$ ipython --no-banner

In [1]: import numpy as np

In [2]: import numpy.linalg as la

In [3]: np.set_printoptions(suppress=True, linewidth=160)

In [4]: rnd = lambda a: np.round(a, 2) + 0

In [5]: mat = np.tril(np.array([[0, 2, 0, 1], [3, 2, 0, 0], [3, 1, 3, 2], [2, 1, 0, 2]]), -1) + np.eye(4, dtype=int)

In [6]: mat
Out[6]: 
array([[1, 0, 0, 0],
       [3, 1, 0, 0],
       [3, 1, 1, 0],
       [2, 1, 0, 1]])

In [7]: # triangular

In [8]: [int(la.matrix_rank(la.matrix_power(mat, p))) for p in range(1, 5)]
Out[8]: [4, 4, 4, 4]

In [9]: np.prod(np.diag(mat)), rnd(la.det(mat))
Out[9]: (np.int64(1), np.float64(1.0))

In [10]: q = mat.astype(float).copy()

In [11]: for j in range(4):
    ...:     q[:, j] -= q[:, :j] @ (q[:, :j].T @ q[:, j])
    ...:     q[:, j] /= la.norm(q[:, j])
    ...: 

In [12]: rnd(q.T @ q)
Out[12]: 
array([[1., 0., 0., 0.],
       [0., 1., 0., 0.],
       [0., 0., 1., 0.],
       [0., 0., 0., 1.]])

In [13]: Y = np.array([[5, -5, 0], [5, -1, -2], [-5, 3, -5]])

In [14]: J = np.tril(Y)

In [15]: J
Out[15]: 
array([[ 5,  0,  0],
       [ 5, -1,  0],
       [-5,  3, -5]])

In [16]: # triangular

In [17]: Y = J / np.sqrt((J ** 2).mean(axis=1, keepdims=True))

In [18]: rnd(Y[2])
Out[18]: array([-1.13,  0.68, -1.13])

In [19]: rnd(la.norm(Y, axis=1))
Out[19]: array([1.73, 1.73, 1.73])

In [20]: M = np.array([[3, 3, 3, 3], [3, 6, 6, 6], [3, 6, 9, 9], [3, 6, 9, 12]])

In [21]: # equal to its transpose

In [22]: rng = np.random.default_rng(72847)

In [23]: idx = rng.permutation(4)

In [24]: idx
Out[24]: array([1, 3, 0, 2])

In [25]: Y = M[idx][:, idx]

In [26]: rnd(np.sort(np.abs(la.eigvals(Y))))
Out[26]: array([ 0.85,  1.28,  3.  , 24.87])

In [27]: Y
Out[27]: 
array([[ 6,  6,  3,  6],
       [ 6, 12,  3,  9],
       [ 3,  3,  3,  3],
       [ 6,  9,  3,  9]])

In [28]: np.allclose(Y, M)
Out[28]: False

In [29]: K = np.loadtxt("m.csv", delimiter=",")

In [30]: rnd(K)
Out[30]: 
array([[-0.98, -0.07,  0.21],
       [ 0.2 , -0.7 ,  0.69],
       [ 0.1 ,  0.71,  0.7 ]])

In [31]: # keeps lengths

In [32]: Y = la.inv(K)

In [33]: rnd(la.cond(K))
Out[33]: np.float64(1.0)

In [34]: np.allclose(Y, K.T)
Out[34]: True

In [35]: rnd(la.slogdet(K)[0])
Out[35]: np.float64(1.0)

In [36]: rnd(Y)
Out[36]: 
array([[-0.98,  0.2 ,  0.1 ],
       [-0.07, -0.7 ,  0.71],
       [ 0.21,  0.69,  0.7 ]])

In [37]: rnd(la.det(K) * la.det(Y))
Out[37]: np.float64(1.0)

In [38]: W0 = np.load("mat.npy")

In [39]: W0
Out[39]: 
array([[ 2, -5,  1],
       [ 1,  2, -5],
       [-5,  1,  2]])

In [40]: rnd(np.fft.fft(W0[0]))
Out[40]: array([-2.+0.j ,  4.+5.2j,  4.-5.2j])

In [41]: np.allclose(W0 @ W0.T, W0.T @ W0)
Out[41]: True

In [42]: data = np.loadtxt("x.csv", delimiter=",")

In [43]: data
Out[43]: 
array([[-9.33, -0.72,  3.54],
       [-4.86,  1.07,  8.67],
       [ 5.32,  7.43,  4.06],
       [-6.56, -3.16, -6.86],
       [ 9.74, -1.87,  1.3 ],
       [-7.77,  2.36, -5.83],
       [-1.28,  2.6 ,  9.57],
       [-6.37,  4.47,  6.28],
       [-3.85, -4.38,  8.13],
       [-4.17,  7.92,  4.46],
       [-6.22, -5.99,  5.05],
       [ 9.38,  0.81, -3.37],
       [ 4.44,  8.43,  3.05],
       [-3.15,  5.27, -7.89],
       [ 7.79,  5.87, -2.21],
       [-3.85,  6.25, -6.79],
       [ 3.92, -3.46,  8.53],
       [-8.29,  3.17, -4.61],
       [-6.76, -4.86,  5.54],
       [-7.84, -4.93,  3.76],
       [-0.01, -8.83, -4.7 ],
       [-8.27,  2.58, -5.  ],
       [-1.94, -8.94, -4.05],
       [ 6.61,  5.13, -5.48],
       [ 4.05, -7.36, -5.43],
       [ 0.67,  7.92, -6.07]])

In [44]: T = np.stack([data, 3 * data, data[::-1]])

In [45]: rnd(la.norm(T, axis=(1, 2)))
Out[45]: array([ 51.  , 152.99,  51.  ])

In [46]: (T @ data.T).shape
Out[46]: (3, 26, 26)

In [47]: la.matrix_rank(T.reshape(3, -1))
Out[47]: np.int64(2)

In [48]: rnd(np.einsum("bij,cij->bc", T, T))
Out[48]: 
array([[ 2600.64,  7801.93,    69.05],
       [ 7801.93, 23405.8 ,   207.14],
       [   69.05,   207.14,  2600.64]])

In [49]: la.matrix_rank(T)
Out[49]: array([3, 3, 3])

In [50]: x0 = np.array([2, 6, 4])

In [51]: rhs = data @ x0

In [52]: rnd(la.solve(data.T @ data, data.T @ rhs))
Out[52]: array([2., 6., 4.])

In [53]: la.solve(data, rhs)
LinAlgError: Last 2 dimensions of the array must be square


In [54]: rnd(la.pinv(data) @ data)
Out[54]: 
array([[1., 0., 0.],
       [0., 1., 0.],
       [0., 0., 1.]])

In [55]: rnd(la.lstsq(data, rhs)[0])
Out[55]: array([2., 6., 4.])

In [56]: rhs = rhs + 0.05 * rng.normal(size=26)

In [57]: rnd(rhs)
Out[57]: 
array([ -8.79,  31.37,  71.41, -59.61,  13.38, -24.7 ,  51.32,  39.17,  -1.54,  57.05, -28.17,  10.16,  71.65,  -6.17,  42.03,   2.71,  21.22, -16.01, -20.58,
       -30.27, -71.84, -21.09, -73.79,  22.1 , -57.84,  24.53])

In [58]: coef, *_ = la.lstsq(data, rhs)

In [59]: rnd(coef)
Out[59]: array([2., 6., 4.])

In [60]: rnd(data.T @ (rhs - data @ coef))
Out[60]: array([0., 0., 0.])

In [61]: coef.round()
Out[61]: array([2., 6., 4.])

In [62]: cen = (data - data.mean(axis=0)) / data.std(axis=0)

In [63]: cen.std(axis=0)
Out[63]: array([1., 1., 1.])

In [64]: coef = la.lstsq(np.delete(cen, 0, axis=1), cen[:, 0])[0]

In [65]: rnd(coef)
Out[65]: array([ 0.15, -0.07])

In [66]: Z = data[[17, 13]].astype(float)

In [67]: for _ in range(5):
    ...:     idx = la.norm(data[:, None] - Z, axis=-1).argmin(axis=1)
    ...:     Z = np.array([data[idx == j].mean(axis=0) for j in range(2)])
    ...: 

In [68]: idx
Out[68]: array([0, 0, 1, 0, 1, 0, 0, 0, 0, 0, 0, 1, 1, 1, 1, 1, 0, 0, 0, 0, 0, 0, 0, 1, 1, 1])

In [69]: rnd(Z)
Out[69]: 
array([[-4.97, -1.32,  2.03],
       [ 4.1 ,  3.79, -2.88]])

In [70]: np.abs(Z[1] - Z[0]).argmax()
Out[70]: np.int64(0)

In [71]: np.bincount(idx)
Out[71]: array([16, 10])

In [72]: Y = np.c_[data[:, :2] @ np.array([[3, -1], [4, 2]]), np.array([2, 2, 0, 1, -1, -1, -2, -3, -1, -1, -1, 0, 3, -1, -2, 0, -3, 3, 3, -3, 2, -3, 2, -2, 2, -1])]

In [73]: rnd(Y)
Out[73]: 
array([[-30.87,   7.89,   2.  ],
       [-10.3 ,   7.  ,   2.  ],
       [ 45.68,   9.54,   0.  ],
       [-32.32,   0.24,   1.  ],
       [ 21.74, -13.48,  -1.  ],
       [-13.87,  12.49,  -1.  ],
       [  6.56,   6.48,  -2.  ],
       [ -1.23,  15.31,  -3.  ],
       [-29.07,  -4.91,  -1.  ],
       [ 19.17,  20.01,  -1.  ],
       [-42.62,  -5.76,  -1.  ],
       [ 31.38,  -7.76,   0.  ],
       [ 47.04,  12.42,   3.  ],
       [ 11.63,  13.69,  -1.  ],
       [ 46.85,   3.95,  -2.  ],
       [ 13.45,  16.35,   0.  ],
       [ -2.08, -10.84,  -3.  ],
       [-12.19,  14.63,   3.  ],
       [-39.72,  -2.96,   3.  ],
       [-43.24,  -2.02,  -3.  ],
       [-35.35, -17.65,   2.  ],
       [-14.49,  13.43,  -3.  ],
       [-41.58, -15.94,   2.  ],
       [ 40.35,   3.65,  -2.  ],
       [-17.29, -18.77,   2.  ],
       [ 33.69,  15.17,  -1.  ]])

In [74]: rnd(la.norm(Y - data @ la.lstsq(data, Y)[0], axis=0))
Out[74]: array([0.  , 0.  , 9.71])

In [75]: la.matrix_rank(Y)
Out[75]: np.int64(3)

In [76]: rnd(la.norm(la.qr(data)[0].T @ Y, axis=0) ** 2 / ((Y ** 2).sum(axis=0) + 1e-12))
Out[76]: array([1.  , 1.  , 0.08])

In [77]: arr = np.load("dump.npy")

In [78]: arr
Out[78]: 
array([[-1.52, -3.22, -0.17],
       [-0.78, -4.13, -0.85],
       [-6.28, -2.33, -6.56],
       [ 9.82, -2.22,  1.32],
       [-5.55, -2.99, -5.33],
       [-7.61, -2.91, -5.39],
       [ 8.11, -3.13,  0.63],
       [ 8.42, -2.53,  4.41],
       [-3.3 , -3.26, -0.94],
       [ 8.73, -1.22,  2.26],
       [-2.03, -1.83, -2.31],
       [ 9.24, -1.52,  0.35],
       [-6.35, -3.1 , -5.1 ],
       [ 7.16,  0.09,  3.44],
       [ 8.06, -2.26,  2.9 ]])

In [79]: cen = arr - arr.mean(axis=0)

In [80]: evecs = la.svd(cen)[2][:1]

In [81]: Y = cen - cen @ evecs.T @ evecs

In [82]: la.norm(Y, axis=1).round(6).argmax()
Out[82]: np.int64(13)

In [83]: rnd(np.cov(cen @ evecs.T, rowvar=False))
Out[83]: np.float64(57.05)

In [84]: rnd(np.diag(evecs.T @ evecs))
Out[84]: array([0.81, 0.  , 0.19])

In [85]: rnd(la.norm(Y) / la.norm(cen))
Out[85]: np.float64(0.22)

In [86]: Z = arr[[3, 5]].astype(float)

In [87]: for _ in range(3):
    ...:     idx = la.norm(arr[:, None] - Z, axis=-1).argmin(axis=1)
    ...:     Z = np.array([arr[idx == j].mean(axis=0) for j in range(2)])
    ...: 

In [88]: idx
Out[88]: array([1, 1, 1, 0, 1, 1, 0, 0, 1, 0, 1, 0, 1, 0, 0])

In [89]: np.bincount(idx)
Out[89]: array([7, 8])

In [90]: rnd(Z)
Out[90]: 
array([[ 8.51, -1.83,  2.19],
       [-4.18, -2.97, -3.33]])

In [91]: rnd(Z[1] - Z[0])
Out[91]: array([-12.68,  -1.14,  -5.52])

In [92]: x0 = np.array([0, -1, 0])

In [93]: rhs = arr @ x0

In [94]: rhs
Out[94]: array([ 3.22,  4.13,  2.33,  2.22,  2.99,  2.91,  3.13,  2.53,  3.26,  1.22,  1.83,  1.52,  3.1 , -0.09,  2.26])

In [95]: rhs = rhs + 0.02 * rng.normal(size=15)

In [96]: rnd(rhs)
Out[96]: array([ 3.23,  4.15,  2.29,  2.19,  2.99,  2.94,  3.15,  2.54,  3.24,  1.2 ,  1.83,  1.5 ,  3.1 , -0.1 ,  2.24])

In [97]: coef, *_ = la.lstsq(arr, rhs)

In [98]: coef.round()
Out[98]: array([-0., -1.,  0.])

In [99]: rnd(la.norm(rhs - arr @ coef))
Out[99]: np.float64(0.07)

In [100]: cen = arr - arr.mean(axis=0)

In [101]: left, sv, vt = la.svd(cen, full_matrices=False)

In [102]: rnd((sv ** 2).sum() ** 2 / (sv ** 4).sum())
Out[102]: np.float64(1.1)

In [103]: la.matrix_rank(cen)
Out[103]: np.int64(3)

In [104]: rnd(sv ** 2 / (sv ** 2).sum())
Out[104]: array([0.95, 0.03, 0.01])

In [105]: (np.sign(left[:, 0]) == np.sign(left[0, 0])).astype(int)
Out[105]: array([1, 1, 1, 0, 1, 1, 0, 0, 1, 0, 1, 0, 1, 0, 0])

In [106]: rnd(sv)
Out[106]: array([28.26,  5.38,  3.31])

In [107]: rnd(vt[0] * np.sign(vt[0, np.abs(vt[0]).argmax()]))
Out[107]: array([0.9 , 0.07, 0.43])

In [108]: np.searchsorted(np.cumsum(sv ** 2) / (sv ** 2).sum(), 0.9) + 1
Out[108]: np.int64(1)

In [109]: rnd(cen.mean(axis=0))
Out[109]: array([0., 0., 0.])

In [110]: X = np.load("arr.npy")

In [111]: X
Out[111]: 
array([[-2,  0,  0],
       [-3,  0,  0],
       [ 0,  0,  0]])

In [112]: rnd(la.det(X))
Out[112]: np.float64(0.0)

In [113]: rnd(np.sort(la.eigvals(X).real))
Out[113]: array([-2.,  0.,  0.])

In [114]: hat = np.triu(np.array([[2, 2, -1], [0, 0, -2], [-1, 0, -2]]), 1) + np.eye(3)

In [115]: Y = hat @ X @ la.inv(hat)

In [116]: Y
Out[116]: 
array([[-8., 16., 24.],
       [-3.,  6.,  9.],
       [ 0.,  0.,  0.]])

In [117]: np.poly(Y)
Out[117]: array([1., 2., 0., 0.])

In [118]: np.trace(Y), np.trace(X)
Out[118]: (np.float64(-2.0), np.int64(-2))

In [119]: np.poly(Y)
Out[119]: array([1., 2., 0., 0.])

In [120]: rnd(la.det(Y.T))
Out[120]: np.float64(0.0)

In [121]: rnd(la.det(Y[::-1]))
Out[121]: np.float64(0.0)

In [122]: np.einsum("ij,ji->", Y, Y)
Out[122]: np.float64(4.0)

In [123]: Y = data / np.sqrt((data ** 2).mean(axis=1, keepdims=True))

In [124]: rnd(la.norm(Y, axis=1))
Out[124]: 
array([1.73, 1.73, 1.73, 1.73, 1.73, 1.73, 1.73, 1.73, 1.73, 1.73, 1.73, 1.73, 1.73, 1.73, 1.73, 1.73, 1.73, 1.73, 1.73, 1.73, 1.73, 1.73, 1.73, 1.73, 1.73,
       1.73])

In [125]: la.matrix_rank(data - data.mean(axis=1, keepdims=True))
Out[125]: np.int64(2)
